% ipython --no-banner

In [1]: import numpy as np

In [2]: import numpy.linalg as la

In [3]: np.set_printoptions(precision=1, suppress=True, linewidth=100)

In [4]: r0 = np.array([5, -5, -3, 4, 0])

In [5]: arr = r0[np.abs(np.subtract.outer(np.arange(5), np.arange(5)))]

In [6]: arr
Out[6]: 
array([[ 5, -5, -3,  4,  0],
       [-5,  5, -5, -3,  4],
       [-3, -5,  5, -5, -3],
       [ 4, -3, -5,  5, -5],
       [ 0,  4, -3, -5,  5]])

In [7]: (arr + arr.T) / 2
Out[7]: 
array([[ 5., -5., -3.,  4.,  0.],
       [-5.,  5., -5., -3.,  4.],
       [-3., -5.,  5., -5., -3.],
       [ 4., -3., -5.,  5., -5.],
       [ 0.,  4., -3., -5.,  5.]])

In [8]: print(np.sort(np.abs(la.eigvals(arr))))
[ 2.6  5.   5.1 11.9 15.6]

In [9]: vals, V = la.eig(arr)

In [10]: print(vals)
[15.6 11.9  5.1 -2.6 -5. ]

In [11]: print(round(np.prod(vals), 1))
12341.0

In [12]: np.round(arr @ V[:, 0] - vals[0] * V[:, 0], 1) + 0
Out[12]: array([0., 0., 0., 0., 0.])

In [13]: m1 = np.loadtxt("dump.csv", delimiter=",")

In [14]: print(m1)
[[-1.9  2.   3.  -4.  -4.   1.  -5.   4.   4.   2. ]
 [ 5.   1.1  0.   3.   2.   3.   2.   2.   3.  -2. ]
 [ 3.   1.  -3.9  0.  -2.   2.  -1.   5.   2.   1. ]
 [-2.  -1.   1.   1.1  4.  -2.   1.  -5.  -4.  -2. ]
 [ 4.   5.   5.   2.   4.1 -5.   3.  -1.   3.  -3. ]
 [ 2.   0.   3.   0.  -3.   5.1 -1.   1.   5.   4. ]
 [-1.  -4.  -1.  -1.   0.   4.  -0.9 -3.  -5.   4. ]
 [-3.   3.  -1.  -2.   0.   3.  -1.   1.1  2.   2. ]
 [-5.   4.  -2.   2.   2.   3.   3.   3.   2.1  2. ]
 [-2.   2.   3.  -4.  -4.   1.  -5.   4.   4.   2.1]]

In [15]: np.allclose(m1 @ m1.T, m1.T @ m1)
Out[15]: False

In [16]: print((m1 - m1.T) / 2)
[[ 0.  -1.5  0.  -1.  -4.  -0.5 -2.   3.5  4.5  2. ]
 [ 1.5  0.  -0.5  2.  -1.5  1.5  3.  -0.5 -0.5 -2. ]
 [ 0.   0.5  0.  -0.5 -3.5 -0.5  0.   3.   2.  -1. ]
 [ 1.  -2.   0.5  0.   1.  -1.   1.  -1.5 -3.   1. ]
 [ 4.   1.5  3.5 -1.   0.  -1.   1.5 -0.5  0.5  0.5]
 [ 0.5 -1.5  0.5  1.   1.   0.  -2.5 -1.   1.   1.5]
 [ 2.  -3.   0.  -1.  -1.5  2.5  0.  -1.  -4.   4.5]
 [-3.5  0.5 -3.   1.5  0.5  1.   1.   0.  -0.5 -1. ]
 [-4.5  0.5 -2.   3.  -0.5 -1.   4.   0.5  0.  -1. ]
 [-2.   2.   1.  -1.  -0.5 -1.5 -4.5  1.   1.   0. ]]

In [17]: print(np.allclose(m1, m1.T))
False

In [18]: round(float(np.trace(m1)), 1)
Out[18]: 10.0

In [19]: np.round(np.abs(la.eigvals(m1)).max(), 1)
Out[19]: np.float64(12.0)

In [20]: np.round(la.det(m1), 1)
Out[20]: np.float64(51843.2)

In [21]: Uu, s, Vt = la.svd(m1, full_matrices=False)

In [22]: round(float(np.sqrt((s ** 2).sum())), 1), np.round(la.norm(m1), 1)
Out[22]: (29.6, np.float64(29.6))

In [23]: print(np.round(s / s[0], 1) + 0)
[1.  0.8 0.6 0.5 0.4 0.2 0.1 0.1 0.  0. ]

In [24]: np.allclose(Uu * s @ Vt, m1)
Out[24]: True

In [25]: np.round(Vt @ Vt.T, 1) + 0
Out[25]: 
array([[1., 0., 0., 0., 0., 0., 0., 0., 0., 0.],
       [0., 1., 0., 0., 0., 0., 0., 0., 0., 0.],
       [0., 0., 1., 0., 0., 0., 0., 0., 0., 0.],
       [0., 0., 0., 1., 0., 0., 0., 0., 0., 0.],
       [0., 0., 0., 0., 1., 0., 0., 0., 0., 0.],
       [0., 0., 0., 0., 0., 1., 0., 0., 0., 0.],
       [0., 0., 0., 0., 0., 0., 1., 0., 0., 0.],
       [0., 0., 0., 0., 0., 0., 0., 1., 0., 0.],
       [0., 0., 0., 0., 0., 0., 0., 0., 1., 0.],
       [0., 0., 0., 0., 0., 0., 0., 0., 0., 1.]])

In [26]: s.round(1) + 0
Out[26]: array([19.1, 14.7, 11. ,  9.7,  7.6,  3.1,  2.8,  1.9,  0.7,  0. ])

In [27]: np.cumsum(s ** 2) / np.sum(s ** 2)
Out[27]: array([0.4, 0.7, 0.8, 0.9, 1. , 1. , 1. , 1. , 1. , 1. ])

In [28]: Uu.shape, s.shape, Vt.shape
Out[28]: ((10, 10), (10,), (10, 10))

In [29]: r0, g = m1[5], m1[8]

In [30]: print(round(r0 @ g, 1))
11.8

In [31]: round(r0 @ r0, 1)
Out[31]: np.float64(91.0)

In [32]: pr = (r0 @ g) / (r0 @ r0) * r0

In [33]: np.round(la.norm(r0 + g) ** 2 + la.norm(r0 - g) ** 2, 1)
Out[33]: np.float64(358.8)

In [34]: np.outer(r0, g)
Out[34]: 
array([[-10. ,   8. ,  -4. ,   4. ,   4. ,   6. ,   6. ,   6. ,   4.2,   4. ],
       [ -0. ,   0. ,  -0. ,   0. ,   0. ,   0. ,   0. ,   0. ,   0. ,   0. ],
       [-15. ,  12. ,  -6. ,   6. ,   6. ,   9. ,   9. ,   9. ,   6.3,   6. ],
       [ -0. ,   0. ,  -0. ,   0. ,   0. ,   0. ,   0. ,   0. ,   0. ,   0. ],
       [ 15. , -12. ,   6. ,  -6. ,  -6. ,  -9. ,  -9. ,  -9. ,  -6.3,  -6. ],
       [-25.5,  20.4, -10.2,  10.2,  10.2,  15.3,  15.3,  15.3,  10.7,  10.2],
       [  5. ,  -4. ,   2. ,  -2. ,  -2. ,  -3. ,  -3. ,  -3. ,  -2.1,  -2. ],
       [ -5. ,   4. ,  -2. ,   2. ,   2. ,   3. ,   3. ,   3. ,   2.1,   2. ],
       [-25. ,  20. , -10. ,  10. ,  10. ,  15. ,  15. ,  15. ,  10.5,  10. ],
       [-20. ,  16. ,  -8. ,   8. ,   8. ,  12. ,  12. ,  12. ,   8.4,   8. ]])

In [35]: la.matrix_rank(np.outer(r0, g))
Out[35]: np.int64(1)

In [36]: (g - pr) @ r0
Out[36]: np.float64(0.0)

In [37]: pr
Out[37]: array([ 0.3,  0. ,  0.4,  0. , -0.4,  0.7, -0.1,  0.1,  0.6,  0.5])
